$ python3 -q
>>> import numpy as np
>>> np.set_printoptions(precision=2, suppress=True, linewidth=100)
>>> tidy = lambda a: np.round(a, 2) + 0
>>> M = np.load("run3.npy")
>>> tidy(M)
array([[ -4.26,  -3.32,   4.86,   1.84],
       [ -0.15,   1.01,   0.95,   0.47],
       [  2.22,   2.76,  -0.85,  -0.62],
       [  2.41,   2.81,  -0.95,  -0.74],
       [  2.42,   1.89,  -0.71,  -1.11],
       [  2.08,   1.45,  -0.5 ,  -1.03],
       [ -1.25,  -0.26,  -0.17,   0.87],
       [ -3.14,   0.14,  -1.14,   2.51],
       [ -3.39,   0.27,  -1.34,   2.75],
       [ -3.65,   0.43,  -1.57,   3.02],
       [-10.33,  56.23, -56.31,  31.43],
       [-10.26,  57.51, -57.5 ,  31.91]])
>>> cen = M - M.mean(axis=0)
>>> V = np.linalg.svd(cen)[2][:3]
>>> out = cen - cen @ V.T @ V
>>> print(tidy((cen @ V.T).std(axis=0)))
[32.15  3.08  0.66]
>>> print(np.linalg.norm(out, axis=1).round(6).argmax())
0
>>> tidy(np.diag(V.T @ V))
array([0.66, 0.92, 1.  , 0.43])
>>> np.abs(np.diag(np.linalg.qr(M)[1])) > 1e-9
array([ True,  True,  True, False])
>>> np.linalg.lstsq(M[:-1].T, M[-1])[2]
np.int32(3)
>>> np.unique(M.round(6), axis=0).shape
(12, 4)
>>> tidy(np.trace(np.linalg.pinv(M) @ M))
np.float64(3.0)
>>> tidy(M @ np.linalg.pinv(M) @ M)
array([[ -4.26,  -3.32,   4.86,   1.84],
       [ -0.15,   1.01,   0.95,   0.47],
       [  2.22,   2.76,  -0.85,  -0.62],
       [  2.41,   2.81,  -0.95,  -0.74],
       [  2.42,   1.89,  -0.71,  -1.11],
       [  2.08,   1.45,  -0.5 ,  -1.03],
       [ -1.25,  -0.26,  -0.17,   0.87],
       [ -3.14,   0.14,  -1.14,   2.51],
       [ -3.39,   0.27,  -1.34,   2.75],
       [ -3.65,   0.43,  -1.57,   3.02],
       [-10.33,  56.23, -56.31,  31.43],
       [-10.26,  57.51, -57.5 ,  31.91]])
>>> np.linalg.cond(M) > 100
np.True_
>>> cen = M - M.mean(axis=0)
>>> Uu, sigma, VT = np.linalg.svd(cen, full_matrices=False)
>>> tidy(sigma ** 2 / (sigma ** 2).sum())
array([0.99, 0.01, 0.  , 0.  ])
>>> tidy(VT[0] * np.sign(VT[0, np.abs(VT[0]).argmax()]))
array([ 0.11, -0.65,  0.66, -0.36])
>>> np.abs(Uu[:, 0]).argmax()
np.int64(11)
>>> r = np.linalg.matrix_rank(M)
>>> r
np.int64(3)
>>> N = np.linalg.svd(M)[2][r:].T
>>> tidy(M @ N)
array([[0.],
       [0.],
       [0.],
       [0.],
       [0.],
       [0.],
       [0.],
       [0.],
       [0.],
       [0.],
       [0.],
       [0.]])
>>> np.allclose(M @ N, 0)
True
>>> tidy(N[:, 0] / N[np.abs(N[:, 0]).round(6).argmax(), 0])
array([ 0.77, -0.38,  0.03,  1.  ])
